>>> import numpy as np
>>> np.set_printoptions(suppress=True, linewidth=160)
>>> def tidy(a):
...     return np.round(a, 3) + 0
... 
>>> f = np.array([0, -1, -2, -1])
>>> A = f[np.abs(np.subtract.outer(np.arange(4), np.arange(4)))]
>>> A
array([[ 0, -1, -2, -1],
       [-1,  0, -1, -2],
       [-2, -1,  0, -1],
       [-1, -2, -1,  0]])
>>> # equal to its transpose
>>> np.linalg.matrix_rank(A, rtol=0.1)
np.int64(3)
>>> tidy(np.linalg.norm(A, 2) / np.linalg.norm(A))
np.float64(0.816)
>>> [round(float(np.linalg.det(A[:i, :i])), 2) + 0 for i in range(1, 5)]
[0.0, -1.0, -4.0, 0.0]
>>> tidy(np.linalg.eigvalsh(A).min())
np.float64(-4.0)
>>> np.all(np.linalg.eigvalsh(A) > 0)
np.False_
>>> A2 = np.array([[-2, -1], [1, 0]])
>>> C = np.kron(A2, A)
>>> C.shape
(8, 8)
>>> C
array([[ 0,  2,  4,  2,  0,  1,  2,  1],
       [ 2,  0,  2,  4,  1,  0,  1,  2],
       [ 4,  2,  0,  2,  2,  1,  0,  1],
       [ 2,  4,  2,  0,  1,  2,  1,  0],
       [ 0, -1, -2, -1,  0,  0,  0,  0],
       [-1,  0, -1, -2,  0,  0,  0,  0],
       [-2, -1,  0, -1,  0,  0,  0,  0],
       [-1, -2, -1,  0,  0,  0,  0,  0]])
>>> E = np.loadtxt("w.csv", delimiter=",")
>>> E
array([[ -3. ,  -0.7,  -0.2,  -0.6],
       [ -2.3,  -0.2,   0.1,  -0.5],
       [  1.3,   0.1,  -0.2,  -0.6],
       [  0.7,   0.9,   0.2,  -0.1],
       [  0. ,   1.6,  -0.2,   1. ],
       [ -0.8,  -0.1,  -0.3,  -1.4],
       [ -0.5,  -0.8,  -1.7,  -1.5],
       [  8. ,   0. ,  12. , -16. ],
       [  0.5,   1.4,   0.8,   1. ],
       [  0.3,  -0.5,  -0.7,   0.2],
       [ -0.3,   2. ,   0.8,   1. ],
       [ -0.1,   0. ,   1.3,  -0.7],
       [ -0.5,  -1.4,  -1.8,  -0.1],
       [  0.2,   1.1,   0.2,  -0.1],
       [  2.6,  -0.5,  -0.7,   0.7],
       [ -0.6,  -1.9,  -1.4,   0.3],
       [  0. ,   1. ,   0.8,   0.6],
       [  1. ,   0.8,  -0.3,  -0.2],
       [  0.1,  -0.1,   0.4,   0.7],
       [ -0.2,   0.6,   0.6,   0.9],
       [ -1.4,  -1.8,  -2.2,   0.5],
       [ -0.8,   0.8,   1.4,  -1.6],
       [ -0.7,  -1.6,  -0.8,  -0.9],
       [  1. ,   1. ,  -0.8,  -0.4],
       [ -1.5,   0.6,  -0.7,  -0.3],
       [  1.1,   1. ,   1.1,  -0.5],
       [  1.4,   1.1,  -0.4,   0.2],
       [ -0.4,   0.7,  -1. ,  -0.5]])
>>> # row 7 is much longer than the rest
>>> tidy(E.sum(axis=1))
array([-4.5, -2.9,  0.6,  1.7,  2.4, -2.6, -4.5,  4. ,  3.7, -0.7,  3.5,  0.5, -3.8,  1.4,  2.1, -3.6,  2.4,  1.3,  1.1,  1.9, -4.9, -0.2, -4. ,  0.8, -1.9,
        2.7,  2.3, -1.2])
>>> np.count_nonzero(E)
np.int64(108)
>>> np.linalg.rank(E)
Traceback (most recent call last):
  File "<python-input-21>", line 1, in <module>
    np.linalg.rank(E)
    ^^^^^^^^^^^^^^
AttributeError: module 'numpy.linalg' has no attribute 'rank'
>>> tidy(np.linalg.norm(E))
np.float64(23.879)
>>> print(tidy(np.linalg.svd(E, compute_uv=False)))
[21.954  7.     5.354  3.246]
>>> tidy(E.mean(axis=0))
array([ 0.182,  0.182,  0.225, -0.675])
>>> tidy(np.diff(E, axis=0))
array([[  0.7,   0.5,   0.3,   0.1],
       [  3.6,   0.3,  -0.3,  -0.1],
       [ -0.6,   0.8,   0.4,   0.5],
       [ -0.7,   0.7,  -0.4,   1.1],
       [ -0.8,  -1.7,  -0.1,  -2.4],
       [  0.3,  -0.7,  -1.4,  -0.1],
       [  8.5,   0.8,  13.7, -14.5],
       [ -7.5,   1.4, -11.2,  17. ],
       [ -0.2,  -1.9,  -1.5,  -0.8],
       [ -0.6,   2.5,   1.5,   0.8],
       [  0.2,  -2. ,   0.5,  -1.7],
       [ -0.4,  -1.4,  -3.1,   0.6],
       [  0.7,   2.5,   2. ,   0. ],
       [  2.4,  -1.6,  -0.9,   0.8],
       [ -3.2,  -1.4,  -0.7,  -0.4],
       [  0.6,   2.9,   2.2,   0.3],
       [  1. ,  -0.2,  -1.1,  -0.8],
       [ -0.9,  -0.9,   0.7,   0.9],
       [ -0.3,   0.7,   0.2,   0.2],
       [ -1.2,  -2.4,  -2.8,  -0.4],
       [  0.6,   2.6,   3.6,  -2.1],
       [  0.1,  -2.4,  -2.2,   0.7],
       [  1.7,   2.6,   0. ,   0.5],
       [ -2.5,  -0.4,   0.1,   0.1],
       [  2.6,   0.4,   1.8,  -0.2],
       [  0.3,   0.1,  -1.5,   0.7],
       [ -1.8,  -0.4,  -0.6,  -0.7]])
>>> E.shape
(28, 4)
>>> tidy(E - E[0])
array([[  0. ,   0. ,   0. ,   0. ],
       [  0.7,   0.5,   0.3,   0.1],
       [  4.3,   0.8,   0. ,   0. ],
       [  3.7,   1.6,   0.4,   0.5],
       [  3. ,   2.3,   0. ,   1.6],
       [  2.2,   0.6,  -0.1,  -0.8],
       [  2.5,  -0.1,  -1.5,  -0.9],
       [ 11. ,   0.7,  12.2, -15.4],
       [  3.5,   2.1,   1. ,   1.6],
       [  3.3,   0.2,  -0.5,   0.8],
       [  2.7,   2.7,   1. ,   1.6],
       [  2.9,   0.7,   1.5,  -0.1],
       [  2.5,  -0.7,  -1.6,   0.5],
       [  3.2,   1.8,   0.4,   0.5],
       [  5.6,   0.2,  -0.5,   1.3],
       [  2.4,  -1.2,  -1.2,   0.9],
       [  3. ,   1.7,   1. ,   1.2],
       [  4. ,   1.5,  -0.1,   0.4],
       [  3.1,   0.6,   0.6,   1.3],
       [  2.8,   1.3,   0.8,   1.5],
       [  1.6,  -1.1,  -2. ,   1.1],
       [  2.2,   1.5,   1.6,  -1. ],
       [  2.3,  -0.9,  -0.6,  -0.3],
       [  4. ,   1.7,  -0.6,   0.2],
       [  1.5,   1.3,  -0.5,   0.3],
       [  4.1,   1.7,   1.3,   0.1],
       [  4.4,   1.8,  -0.2,   0.8],
       [  2.6,   1.4,  -0.8,   0.1]])
>>> tidy(E.sum(axis=0))
array([  5.1,   5.1,   6.3, -18.9])
